% python3 -q
>>> import numpy as np
>>> from numpy import linalg as LA
>>> np.set_printoptions(suppress=True, linewidth=100)
>>> F = np.loadtxt("mat.csv", delimiter=",")
>>> F
array([[2., 1., 0., 0., 0., 0.],
       [0., 2., 1., 0., 0., 0.],
       [0., 0., 2., 1., 0., 0.],
       [0., 0., 0., 2., 1., 0.],
       [0., 0., 0., 0., 2., 1.],
       [0., 0., 0., 0., 0., 2.]])
>>> cov = F.T @ F
>>> cov
array([[4., 2., 0., 0., 0., 0.],
       [2., 5., 2., 0., 0., 0.],
       [0., 2., 5., 2., 0., 0.],
       [0., 0., 2., 5., 2., 0.],
       [0., 0., 0., 2., 5., 2.],
       [0., 0., 0., 0., 2., 5.]])
>>> np.diag(cov)
array([4., 5., 5., 5., 5., 5.])
>>> np.trace(cov), (F ** 2).sum()
(np.float64(29.0), np.float64(29.0))
>>> (F @ F.T).shape
(6, 6)
>>> t3 = np.stack([F, -1 * F, F[::-1]])
>>> LA.matrix_rank(t3)
array([6, 6, 6])
>>> LA.matrix_rank(t3.reshape(3, -1))
np.int64(2)
>>> Q, evecs = LA.qr(F[:, :4])[0], LA.qr(F[:, 4:])[0]
>>> sv = LA.svd(Q.T @ evecs, compute_uv=False)
>>> sv.round(1) + 0
array([0.5, 0. ])
>>> print(np.round(np.degrees(np.arccos(sv.clip(0, 1))), 1))
[60.8 90. ]
>>> A2 = F[0, 0] * F[1:] - np.outer(F[1:, 0], F[0])
>>> A2
array([[0., 4., 2., 0., 0., 0.],
       [0., 0., 4., 2., 0., 0.],
       [0., 0., 0., 4., 2., 0.],
       [0., 0., 0., 0., 4., 2.],
       [0., 0., 0., 0., 0., 4.]])
>>> print(LA.matrix_rank(A2), LA.matrix_rank(F))
5 6
>>> x = np.array([0, -2, -2, 3, -3, -3])
>>> rhs = F @ x
>>> c, lr = np.zeros(6), 1 / LA.norm(F, 2) ** 2
>>> for i in range(25):
...     c -= lr * F.T @ (F @ c - rhs)
...     if i % 5 == 0: print(i, round(LA.norm(F @ c - rhs), 1))
... 
0 5.2
5 1.0
10 0.4
15 0.2
20 0.1
>>> c.round(1) + 0
array([ 0., -2., -2.,  3., -3., -3.])
>>> round(LA.cond(F), 1)
np.float64(2.6)
>>> rng = np.random.default_rng(87)
>>> M = np.eye(9, dtype=int)[rng.permutation(9)]
>>> M
array([[0, 0, 0, 0, 0, 0, 1, 0, 0],
       [0, 0, 0, 1, 0, 0, 0, 0, 0],
       [0, 0, 0, 0, 0, 1, 0, 0, 0],
       [0, 0, 0, 0, 0, 0, 0, 1, 0],
       [0, 0, 0, 0, 0, 0, 0, 0, 1],
       [0, 1, 0, 0, 0, 0, 0, 0, 0],
       [1, 0, 0, 0, 0, 0, 0, 0, 0],
       [0, 0, 1, 0, 0, 0, 0, 0, 0],
       [0, 0, 0, 0, 1, 0, 0, 0, 0]])
>>> LA.matrix_power(M, 100)
array([[1, 0, 0, 0, 0, 0, 0, 0, 0],
       [0, 1, 0, 0, 0, 0, 0, 0, 0],
       [0, 0, 1, 0, 0, 0, 0, 0, 0],
       [0, 0, 0, 1, 0, 0, 0, 0, 0],
       [0, 0, 0, 0, 1, 0, 0, 0, 0],
       [0, 0, 0, 0, 0, 1, 0, 0, 0],
       [0, 0, 0, 0, 0, 0, 1, 0, 0],
       [0, 0, 0, 0, 0, 0, 0, 1, 0],
       [0, 0, 0, 0, 0, 0, 0, 0, 1]])
>>> M @ np.ones(9)
array([1., 1., 1., 1., 1., 1., 1., 1., 1.])
>>> M.sum(axis=1)
array([1, 1, 1, 1, 1, 1, 1, 1, 1])
>>> pr = np.eye(9)[5]
>>> for _ in range(6):
...     pr = pr @ M
...     print(pr.round(1))
... 
[0. 1. 0. 0. 0. 0. 0. 0. 0.]
[0. 0. 0. 1. 0. 0. 0. 0. 0.]
[0. 0. 0. 0. 0. 0. 0. 1. 0.]
[0. 0. 1. 0. 0. 0. 0. 0. 0.]
[0. 0. 0. 0. 0. 1. 0. 0. 0.]
[0. 1. 0. 0. 0. 0. 0. 0. 0.]
